$ ipython --no-banner

In [1]: import numpy as np

In [2]: import numpy.linalg as la

In [3]: np.set_printoptions(precision=2, suppress=True, linewidth=120)

In [4]: A = np.load("layer16.npy")

In [5]: A
Out[5]: 
array([[-0.3, -0.3,  0.4, -0.8, -0.7],
       [ 1.6, -0.1, -1.5,  0.5,  2. ],
       [-0.3, -0.8,  0.7,  0.2,  2.4],
       [-0.5,  0.2,  0.8,  0.2,  0.2],
       [ 0.7, -1.3,  0.4,  0. , -1. ],
       [ 0.3,  0. , -0.2, -0.4, -0.3],
       [ 0.1,  1.1, -1.5, -0.7,  0. ],
       [-0.4,  0.6,  0.8,  0.4, -0.7]])

In [6]: B = np.c_[A[:, :4] @ np.array([[0, 4, 2, -3], [4, -3, 4, 2], [4, 5, 1, 2], [1, -1, -2, -1]]), np.array([2, 3, 4, 3, -2, 0, -2, -3])]

In [7]: B
Out[7]: 
array([[-0.4,  2.5,  0.2,  1.9,  2. ],
       [-5.9, -1.3,  0.3, -8.5,  3. ],
       [-0.2,  4.5, -3.5,  0.5,  4. ],
       [ 4.2,  1.2,  0.2,  3.3,  3. ],
       [-3.6,  8.7, -3.4, -3.9, -2. ],
       [-1.2,  0.6,  1.2, -0.9,  0. ],
       [-2.3, -9.7,  4.5, -0.4, -2. ],
       [ 6. ,  0.2,  1.6,  3.6, -3. ]])

In [8]: print(np.round(la.lstsq(A, B[:, 0])[0], 2) + 0)
[0. 4. 4. 1. 0.]

In [9]: print(la.matrix_rank(np.c_[A, B]))
6

In [10]: np.round(la.norm(B - A @ la.lstsq(A, B)[0], axis=0), 2) + 0
Out[10]: array([0.  , 0.  , 0.  , 0.  , 3.79])

In [11]: r0 = np.array([2, 1])

In [12]: np.correlate(B[0], B[2], "full")
Out[12]: array([-1.6 ,  9.8 ,  3.45, -2.85, 19.58, -5.25,  1.51,  8.62, -0.4 ])

In [13]: proj = A @ la.solve(A.T @ A, A.T)

In [14]: np.allclose(proj @ proj, proj)
Out[14]: True

In [15]: np.round(la.eigvalsh(proj), 2) + 0
Out[15]: array([0., 0., 0., 1., 1., 1., 1., 1.])

In [16]: print(la.matrix_rank(np.eye(8) - proj))
3

In [17]: vec = np.array([3, -2, 5, 0, -5])

In [18]: rhs = A @ vec

In [19]: np.round(la.solve(A.T @ A, A.T @ rhs), 2) + 0
Out[19]: array([ 3., -2.,  5.,  0., -5.])

In [20]: print(rhs)
[  5.2 -12.5  -7.8   1.1  11.7   1.4  -9.4   5.1]

In [21]: rng = np.random.default_rng(15)

In [22]: rhs = rhs + 0.05 * rng.normal(size=8)

In [23]: rhs
Out[23]: array([  5.13, -12.55,  -7.78,   1.07,  11.73,   1.44,  -9.47,   5.15])

In [24]: coef, *_ = la.lstsq(A, rhs)

In [25]: print([round(float(la.norm(la.solve(A.T @ A + lam * np.eye(5), A.T @ rhs))), 2) for lam in (0, 1, 10, 100)])
[7.95, 6.38, 3.44, 0.68]

In [26]: coef
Out[26]: array([ 2.99, -2.01,  5.01,  0.06, -5.01])

In [27]: coef.round()
Out[27]: array([ 3., -2.,  5.,  0., -5.])

In [28]: th = rng.uniform(0, 2 * np.pi, 19)

In [29]: Q, _ = la.qr(np.array([[0.1, 0.7],
    ...:     [-0.4, 0.2],
    ...:     [0.2, 0.2],
    ...:     [1.4, 1.3],
    ...:     [0.3, 0.0],
    ...:     [0.5, 0.5],
    ...:     [-0.7, 0.4]]))

In [30]: feats = 20 * np.c_[np.cos(th), np.sin(th)] @ Q.T

In [31]: feats
Out[31]: 
array([[  9.79,   7.84,   0.78,   3.89,  -3.53,   1.95,  14.51],
       [  7.85,   8.45,  -0.24,  -3.  ,  -4.34,  -0.6 ,  15.45],
       [  4.55,  -1.94,   2.6 ,  17.65,   2.27,   6.5 ,  -3.13],
       [  2.59,   6.85,  -1.7 , -12.51,  -4.28,  -4.26,  12.27],
       [ -2.32,   3.78,  -2.44, -16.89,  -3.11,  -6.1 ,   6.52],
       [  5.67,   8.08,  -0.97,  -7.78,  -4.52,  -2.41,  14.65],
       [ -5.64,  -8.07,   0.97,   7.84,   4.52,   2.44, -14.64],
       [-10.28,  -6.5 ,  -1.51,  -9.01,   2.49,  -3.78, -12.17],
       [  3.32,  -2.99,   2.53,  17.33,   2.76,   6.31,  -5.07],
       [  2.39,   6.75,  -1.74, -12.75,  -4.25,  -4.36,  12.09],
       [ -8.36,  -8.43,   0.03,   1.59,   4.23,   0.07, -15.45],
       [  4.58,   7.72,  -1.26,  -9.66,  -4.49,  -3.14,  13.95],
       [ -0.95,  -5.96,   2.  ,  14.36,   3.98,   5.01, -10.6 ],
       [  0.96,   5.97,  -2.  , -14.36,  -3.98,  -5.01,  10.6 ],
       [ 10.07,   7.46,   1.05,   5.73,  -3.21,   2.62,  13.85],
       [  9.75,   7.88,   0.75,   3.68,  -3.57,   1.87,  14.57],
       [ -7.07,  -8.39,   0.53,   4.92,   4.46,   1.32, -15.29],
       [  6.34,  -0.23,   2.63,  17.54,   1.43,   6.56,   0.02],
       [-10.23,  -7.03,  -1.28,  -7.35,   2.88,  -3.2 , -13.11]])

In [32]: np.unique(feats.round(6), axis=0).shape
Out[32]: (19, 7)

In [33]: print(np.allclose(feats[:-1].T @ la.lstsq(feats[:-1].T, feats[-1])[0], feats[-1]))
True

In [34]: print(feats @ la.pinv(feats) @ feats)
[[  9.79   7.84   0.78   3.89  -3.53   1.95  14.51]
 [  7.85   8.45  -0.24  -3.    -4.34  -0.6   15.45]
 [  4.55  -1.94   2.6   17.65   2.27   6.5   -3.13]
 [  2.59   6.85  -1.7  -12.51  -4.28  -4.26  12.27]
 [ -2.32   3.78  -2.44 -16.89  -3.11  -6.1    6.52]
 [  5.67   8.08  -0.97  -7.78  -4.52  -2.41  14.65]
 [ -5.64  -8.07   0.97   7.84   4.52   2.44 -14.64]
 [-10.28  -6.5   -1.51  -9.01   2.49  -3.78 -12.17]
 [  3.32  -2.99   2.53  17.33   2.76   6.31  -5.07]
 [  2.39   6.75  -1.74 -12.75  -4.25  -4.36  12.09]
 [ -8.36  -8.43   0.03   1.59   4.23   0.07 -15.45]
 [  4.58   7.72  -1.26  -9.66  -4.49  -3.14  13.95]
 [ -0.95  -5.96   2.    14.36   3.98   5.01 -10.6 ]
 [  0.96   5.97  -2.   -14.36  -3.98  -5.01  10.6 ]
 [ 10.07   7.46   1.05   5.73  -3.21   2.62  13.85]
 [  9.75   7.88   0.75   3.68  -3.57   1.87  14.57]
 [ -7.07  -8.39   0.53   4.92   4.46   1.32 -15.29]
 [  6.34  -0.23   2.63  17.54   1.43   6.56   0.02]
 [-10.23  -7.03  -1.28  -7.35   2.88  -3.2  -13.11]]

In [35]: print(la.lstsq(feats[:-1].T, feats[-1])[2])
2

In [36]: idx = feats[:, 4] > np.median(feats[:, 4])

In [37]: r0 = feats[idx].mean(axis=0) - feats[~idx].mean(axis=0)

In [38]: idx.astype(int)
Out[38]: array([0, 0, 1, 0, 0, 0, 1, 1, 1, 0, 1, 0, 1, 0, 0, 0, 1, 1, 1])

In [39]: vec = np.array([0, 1, 1, 3, 3, 0, 2])

In [40]: feats @ np.eye(7)[5]
Out[40]: 
array([ 1.95, -0.6 ,  6.5 , -4.26, -6.1 , -2.41,  2.44, -3.78,  6.31, -4.36,  0.07, -3.14,  5.01, -5.01,  2.62,  1.87,
        1.32,  6.56, -3.2 ])

In [41]: U, sv, Vh = la.svd(feats)

In [42]: vecs = Vh[:(sv > 1e-8).sum()]

In [43]: vec = feats[18] + 2 * feats[8] + rng.integers(2) * np.eye(7)[3]

In [44]: vec
Out[44]: array([ -3.59, -13.02,   3.77,  27.32,   8.4 ,   9.43, -23.24])

In [45]: la.matrix_rank(np.vstack([feats, vec]))
Out[45]: np.int64(2)

In [46]: round(float(la.norm(vec - vecs.T @ vecs @ vec)), 2)
Out[46]: 0.0

In [47]: np.diag(vecs.T @ vecs)
Out[47]: array([0.26, 0.18, 0.02, 0.78, 0.05, 0.11, 0.6 ])
